>>> import numpy as np
>>> np.set_printoptions(suppress=True, linewidth=160)
>>> def tidy(a):
...     return np.round(a, 1) + 0
... 
>>> F = np.array([[33.0, 24.0, -24.0, 42.0, 12.0, 30.0],
...     [24.0, 13.0, -16.0, 28.0, 8.0, 20.0],
...     [-24.0, -16.0, 13.0, -28.0, -8.0, -20.0],
...     [42.0, 28.0, -28.0, 46.0, 14.0, 35.0],
...     [12.0, 8.0, -8.0, 14.0, 1.0, 10.0],
...     [30.0, 20.0, -20.0, 35.0, 10.0, 22.0]])
>>> w, evecs = np.linalg.eigh(F)
>>> vec = np.array([-1, -3, -2, 0, 0, -2])
>>> print(np.abs(F).sum(axis=1).max(), tidy(np.abs(w).max()))
193.0 143.0
>>> print(vec @ F @ vec)
346.0
>>> print([round(float(np.linalg.det(F[:i, :i])), 2) + 0 for i in range(1, 7)])
[33.0, -147.0, 585.0, -3078.0, 9558.0, -34749.0]
>>> print(np.all(np.linalg.eigvalsh(F) > 0))
False
>>> print(tidy(np.linalg.eigvalsh(F).min()))
-3.0
>>> w, evecs = np.linalg.eigh(F)
>>> print(tidy(np.linalg.svd(F, compute_uv=False)))
[143.   3.   3.   3.   3.   3.]
>>> print(tidy(np.abs(evecs[:, -1])))
[0.5 0.3 0.3 0.6 0.2 0.4]
>>> print(np.unique(w.round(6) + 0, return_counts=True)[1])
[5 1]
>>> W0 = np.loadtxt("m.csv", delimiter=",")
>>> print(W0)
[[ 0.4 -0.2 -2.8]
 [-0.7  0.5 -0.7]
 [-0.8 -2.   0.9]
 [-0.3 -0.7  0.4]
 [ 0.1  1.   0.7]
 [ 2.3  1.5 -0.4]]
>>> other = np.array([[-3, 2, 1], [1, 2, 1], [3, -1, -2]])
>>> print(tidy(np.einsum("ik,kj->ji", W0, other)))
[[-9.8  0.5  3.1  1.4  2.8 -6.6]
 [ 3.2  0.3 -6.5 -2.4  1.5  8. ]
 [ 5.8  1.2 -4.6 -1.8 -0.3  4.6]]
>>> print(tidy(np.einsum("ij,ij->i", W0, W0)))
[8.  1.2 5.4 0.7 1.5 7.7]
>>> print(tidy(other.T @ W0.T))
[[-9.8  0.5  3.1  1.4  2.8 -6.6]
 [ 3.2  0.3 -6.5 -2.4  1.5  8. ]
 [ 5.8  1.2 -4.6 -1.8 -0.3  4.6]]
>>> other @ W0
Traceback (most recent call last):
  File "<python-input-21>", line 1, in <module>
    other @ W0
    ~~~~~~^~~~
ValueError: matmul: Input operand 1 has a mismatch in its core dimension 0, with gufunc signature (n?,k),(k,m?)->(n?,m?) (size 6 is different from 3)
>>> print(np.linalg.matrix_rank(np.vstack([W0, other.T])))
3
